% ipython --no-banner

In [1]: import numpy as np

In [2]: import numpy.linalg as la

In [3]: np.set_printoptions(precision=1, suppress=True, linewidth=100)

In [4]: A = np.load("sample2.npy")

In [5]: A.round(1) + 0
Out[5]: 
array([[ 0. , -9.1,  1.9],
       [ 0.1,  1.1, -0.1],
       [ 0. , -0.9,  0.1],
       [ 0. , -1.5,  0.3],
       [ 0.1,  5.1, -1. ],
       [ 0.1, -5. ,  1.1],
       [ 0. , -1.7,  0.3],
       [ 0.1, -0.2,  0.1],
       [-0.1,  2.8, -0.3],
       [ 0. ,  6.4, -1.1],
       [ 0.1, -1.5,  0.5],
       [ 0. ,  1.8, -0.5],
       [ 0.1, -2.7,  0.3],
       [ 0. ,  6.4, -1.2],
       [ 0. , -6.9,  1.3],
       [ 0.1,  4.6, -1. ]])

In [6]: out = A / la.norm(A, axis=1)
Traceback (most recent call last):
  Cell In[6], line 1
    out = A / la.norm(A, axis=1)
ValueError: operands could not be broadcast together with shapes (16,3) (16,) 


In [7]: out = A / la.norm(A, axis=1, keepdims=True)

In [8]: C2 = out @ out.T

In [9]: C2[4]
Out[9]: 
array([-1. ,  1. , -1. , -1. ,  1. , -1. , -1. , -0.9,  1. ,  1. , -1. ,  1. , -1. ,  1. , -1. ,
        1. ])

In [10]: rng = np.random.default_rng(610)

In [11]: out = A + rng.integers(-2, 3, (16, 1)) @ rng.integers(-2, 3, (1, 3))

In [12]: out.round(1) + 0
Out[12]: 
array([[ 0. , -9.1,  1.9],
       [ 2.1,  0.1, -2.1],
       [-4. ,  1.1,  4.1],
       [ 0. , -1.5,  0.3],
       [-1.9,  6.1,  1. ],
       [ 4.1, -7. , -2.9],
       [ 0. , -1.7,  0.3],
       [ 4.1, -2.2, -3.9],
       [-2.1,  3.8,  1.7],
       [ 4. ,  4.4, -5.1],
       [ 0.1, -1.5,  0.5],
       [-2. ,  2.8,  1.5],
       [ 4.1, -4.7, -3.7],
       [ 4. ,  4.4, -5.2],
       [ 2. , -7.9, -0.7],
       [-1.9,  5.6,  1. ]])

In [13]: la.matrix_rank(out - A, tol=1e-8)
Out[13]: np.int64(1)

In [14]: Xs = A - A.mean(axis=0)

In [15]: evecs = la.svd(Xs)[2][:1]

In [16]: out = Xs - Xs @ evecs.T @ evecs

In [17]: np.round(np.diag(evecs.T @ evecs), 1) + 0
Out[17]: array([0., 1., 0.])

In [18]: (Xs @ evecs.T).std(axis=0)
Out[18]: array([4.5])

In [19]: la.norm(out, axis=1).round(6).argmax()
Out[19]: np.int64(8)

In [20]: C2 = np.cov(A, rowvar=False)

In [21]: C2.shape
Out[21]: (3, 3)

In [22]: np.round(la.eigvalsh(C2)[::-1], 1) + 0
Out[22]: array([21.7,  0. ,  0. ])

In [23]: C2.round(1) + 0
Out[23]: 
array([[ 0. ,  0. ,  0. ],
       [ 0. , 20.9, -4.1],
       [ 0. , -4.1,  0.8]])

In [24]: np.round(np.polyfit(A[:, 1], A[:, 0], 1), 1) + 0
Out[24]: array([0., 0.])

In [25]: T = np.stack([A, 4 * A, A[::-1]])

In [26]: (T @ A.T).shape
Out[26]: (3, 16, 16)

In [27]: W0 = np.load("a.npy")

In [28]: W0
Out[28]: 
array([[0, 0, 3],
       [0, 0, 0],
       [0, 3, 3],
       [0, 2, 3]])

In [29]: # looks like rank 2

In [30]: W = np.array([[-1, -2, 1, 3, 3, -3], [3, -1, 2, 2, 1, 1], [-3, 2, -3, 0, -3, 2]])

In [31]: b = np.array([5, 2, 4, 3, 4, 3])

In [32]: H = np.maximum(W0 @ W + b, 0)

In [33]: la.matrix_rank(H)
Out[33]: np.int64(4)

In [34]: (H > 0).mean(axis=0)
Out[34]: array([0.8, 1. , 0.5, 1. , 0.2, 1. ])

In [35]: Z = np.array([[2, 0], [-2, 0], [-3, 0], [0, -2], [1, -1], [3, 1]])

In [36]: H @ Z
Out[36]: 
array([[11,  3],
       [ 7, -7],
       [33, -6],
       [25, -3]])
